% python3 -q
>>> import numpy as np
>>> import numpy.linalg as la
>>> np.set_printoptions(precision=2, suppress=True, linewidth=200, floatmode="fixed")
>>> tidy = lambda a: np.round(a, 2) + 0
>>> W0 = np.load("arr.npy")
>>> W0
array([[ -6,  -8,  -4,  -8],
       [ -9,  11,  -5, -16],
       [ -4, -22,  -6,  -7],
       [ -5,  10,   0,  -5]])
>>> # rank 3
>>> out = W0 / la.norm(W0, axis=1, keepdims=True)
>>> cov = out @ out.T
>>> tidy(cov)
array([[ 1.00,  0.39,  0.86, -0.06],
       [ 0.39,  1.00, -0.12,  0.87],
       [ 0.86, -0.12,  1.00, -0.56],
       [-0.06,  0.87, -0.56,  1.00]])
>>> tidy(cov[0])
array([ 1.00,  0.39,  0.86, -0.06])
>>> tidy(np.degrees(np.arccos(np.clip(cov[0, 1], -1, 1))))
np.float64(67.26)
>>> tidy(la.norm(out, axis=1))
array([1.00, 1.00, 1.00, 1.00])
>>> (cov - 2 * np.eye(4)).round(6).argmax(axis=1)
array([2, 3, 0, 1])
>>> x = np.array([7, -3, 6, 9])
>>> (W0 @ x).argmax()
np.int64(2)
>>> W0 * x
array([[ -42,   24,  -24,  -72],
       [ -63,  -33,  -30, -144],
       [ -28,   66,  -36,  -63],
       [ -35,  -30,    0,  -45]])
>>> W0 @ np.eye(4)[3]
array([ -8.00, -16.00,  -7.00,  -5.00])
>>> W0 @ np.ones(4)
array([-26.00, -19.00, -39.00,   0.00])
>>> Uu, sig, Vt = la.svd(W0)
>>> tidy(sig)
array([28.05, 24.62,  2.25,  0.00])
>>> out = Uu[:, :3] @ np.diag(sig[:3]) @ Vt[:3]
>>> la.matrix_rank(out)
np.int64(3)
>>> tidy(la.norm(W0 - out) / la.norm(W0))
np.float64(0.0)
>>> Q, _ = la.qr(np.array([[-1.2, -0.3, -0.1, 1.9, 0.3],
...     [-0.3, 0.0, -1.1, 0.0, -0.5],
...     [-1.3, 1.3, -2.3, -0.4, 1.6],
...     [0.0, -1.3, 0.9, -0.8, -1.9],
...     [-0.8, 0.7, 1.5, -0.1, 0.6]]))
>>> evecs, _ = la.qr(np.array([[0.3, 0.1, 0.2, -0.8, 0.3, -1.1],
...     [-2.6, -0.1, -1.5, -2.7, -0.4, 0.9],
...     [-0.9, 0.8, 1.0, -0.5, 0.3, 0.2],
...     [1.5, -0.1, 1.1, 1.9, 0.4, -0.8],
...     [0.2, 0.9, -1.4, -1.2, 0.7, 0.4],
...     [-1.2, -0.1, 1.2, 0.8, 0.9, 0.6]]))
>>> sig = 5 * 0.5 ** np.arange(5)
>>> K = Q[:, :5] * sig @ evecs[:5]
>>> tidy(K)
array([[-0.87, -0.13, -0.36, -2.75,  1.61,  0.16],
       [-0.22, -0.14,  0.38, -0.83,  0.11,  0.15],
       [ 1.00, -0.81,  0.82, -2.70,  1.54, -0.42],
       [-1.25,  0.26, -0.54, -0.16,  0.20,  1.29],
       [ 0.85,  0.49, -0.23, -1.48,  1.44, -0.36]])
>>> def softmax(z):
...     e = np.exp(z - z.max(axis=-1, keepdims=True))
...     return e / e.sum(axis=-1, keepdims=True)
... 
>>> tidy(softmax(10 * K[4]))
array([0.00, 0.00, 0.00, 0.00, 1.00, 0.00])
>>> tidy(softmax(K[4] + -3))
array([0.24, 0.16, 0.08, 0.02, 0.43, 0.07])
>>> tidy(softmax(K).sum(axis=1))
array([1.00, 1.00, 1.00, 1.00, 1.00])
>>> S = K @ K.T / np.sqrt(6)
>>> tidy(softmax(S)[4] @ K)
array([ 0.36, -0.25,  0.19, -2.28,  1.45, -0.19])
>>> tidy(softmax(S + np.triu(np.full(S.shape, -np.inf), 1)))
array([[1.00, 0.00, 0.00, 0.00, 0.00],
       [0.66, 0.34, 0.00, 0.00, 0.00],
       [0.20, 0.02, 0.79, 0.00, 0.00],
       [0.29, 0.14, 0.06, 0.52, 0.00],
       [0.27, 0.04, 0.42, 0.02, 0.25]])
>>> softmax(S).round(6).argmax(axis=1)
array([0, 0, 2, 3, 2])
>>> tidy(softmax(S))
array([[0.64, 0.02, 0.25, 0.02, 0.07],
       [0.29, 0.15, 0.29, 0.12, 0.15],
       [0.18, 0.01, 0.73, 0.00, 0.08],
       [0.27, 0.13, 0.05, 0.48, 0.08],
       [0.27, 0.04, 0.42, 0.02, 0.25]])
>>> W1 = np.array([[-5, -8, -1],
...     [-6, -4, 5],
...     [6, 4, 1],
...     [8, -6, 3],
...     [-6, 7, -8],
...     [-5, 7, -9]])
>>> coef = np.array([1, -1, 0])
>>> act = np.maximum(K @ W1 + coef, 0)
>>> tidy(act)
array([[ 0.00, 33.96,  0.00],
       [ 0.00,  9.69,  0.00],
       [ 0.00, 21.58,  0.00],
       [ 0.00, 17.26,  0.00],
       [ 0.00,  5.72,  0.00]])
>>> la.matrix_rank(act)
np.int64(1)
>>> W2 = np.array([[-3, -1, 1], [5, -4, -2], [3, 0, 4]])
>>> (act @ W2).round(6).argmax(axis=1)
array([0, 0, 0, 0, 0])
>>> W1 @ W2
array([[-28,  37,   7],
       [ 13,  22,  22],
       [  5, -22,   2],
       [-45,  16,  32],
       [ 29, -22, -52],
       [ 23, -23, -55]])
>>> X = np.load("x.npy")
>>> X
array([[7, 0, 0],
       [0, 9, 0],
       [0, 0, 0]])
>>> np.flatnonzero(la.matrix_power((X != 0) + (X.T != 0) + np.eye(3), 3)[1])
array([1])
>>> (la.matrix_power((X != 0) + (X.T != 0) + np.eye(3), 3) > 0).astype(int)
array([[1, 0, 0],
       [0, 1, 0],
       [0, 0, 1]])
>>> tidy(la.det(X))
np.float64(0.0)
>>> (X != 0).astype(int)
array([[1, 0, 0],
       [0, 1, 0],
       [0, 0, 0]])
>>> X @ X
array([[49,  0,  0],
       [ 0, 81,  0],
       [ 0,  0,  0]])
>>> r = la.matrix_rank(X)
>>> r
np.int64(2)
>>> null = la.svd(X)[2][r:].T
>>> null.shape
(3, 1)
>>> [int(la.matrix_rank(X[:i])) for i in range(1, len(X) + 1)]
[1, 2, 2]
>>> np.allclose(X @ null, 0)
True
>>> out = np.array([[0, 0, 0], [0, 1, 0], [3, 2, 0], [3, 0, 2]])
>>> W2 = np.array([[-1, -2, -1, -1, 0], [-2, -1, -2, -2, 2], [1, 2, 0, 2, 1]])
>>> A = out @ W2
>>> A
array([[ 0,  0,  0,  0,  0],
       [-2, -1, -2, -2,  2],
       [-7, -8, -7, -7,  4],
       [-1, -2, -3,  1,  2]])
>>> out = np.array([[7, 0], [-2, -7], [2, 7], [1, 0], [1, -7]])
>>> la.matrix_rank(A @ out)
np.int64(2)
>>> np.einsum("ij,ij->i", A, A)
array([  0,  17, 227,  19])
>>> A @ out
array([[  0,   0],
       [-16, -21],
       [-50, -21],
       [ -6, -21]])
>>> np.einsum("ij->j", A)
array([-10, -11, -12,  -8,   8])
>>> la.cond(A) > 100
np.True_
>>> arr = np.vander(np.arange(3) - 1, 4, increasing=True)
>>> arr
array([[ 1, -1,  1, -1],
       [ 1,  0,  0,  0],
       [ 1,  1,  1,  1]])
>>> th = np.radians(30)
>>> Rm = np.eye(4)
>>> Rm[3, 3] = Rm[1, 1] = np.cos(th)
>>> Rm[3, 1], Rm[1, 3] = -np.sin(th), np.sin(th)
>>> tidy(Rm)
array([[ 1.00,  0.00,  0.00,  0.00],
       [ 0.00,  0.87,  0.00,  0.50],
       [ 0.00,  0.00,  1.00,  0.00],
       [ 0.00, -0.50,  0.00,  0.87]])
>>> out = arr @ Rm.T
>>> tidy(np.abs(out - arr).max(axis=0))
array([0.00, 0.37, 0.00, 0.63])
>>> tidy(out)
array([[ 1.00, -1.37,  1.00, -0.37],
       [ 1.00,  0.00,  0.00,  0.00],
       [ 1.00,  1.37,  1.00,  0.37]])
>>> tidy(la.norm(arr) ** 2 / la.norm(arr, 2) ** 2)
np.float64(1.97)
>>> tidy(la.norm(arr, axis=0))
array([1.73, 1.41, 1.41, 1.41])
>>> tidy(la.norm(arr[0], 1)), tidy(la.norm(arr[0], np.inf))
(np.float64(4.0), np.float64(1.0))
>>> tidy(la.norm(arr, axis=1))
array([2.00, 1.00, 2.00])
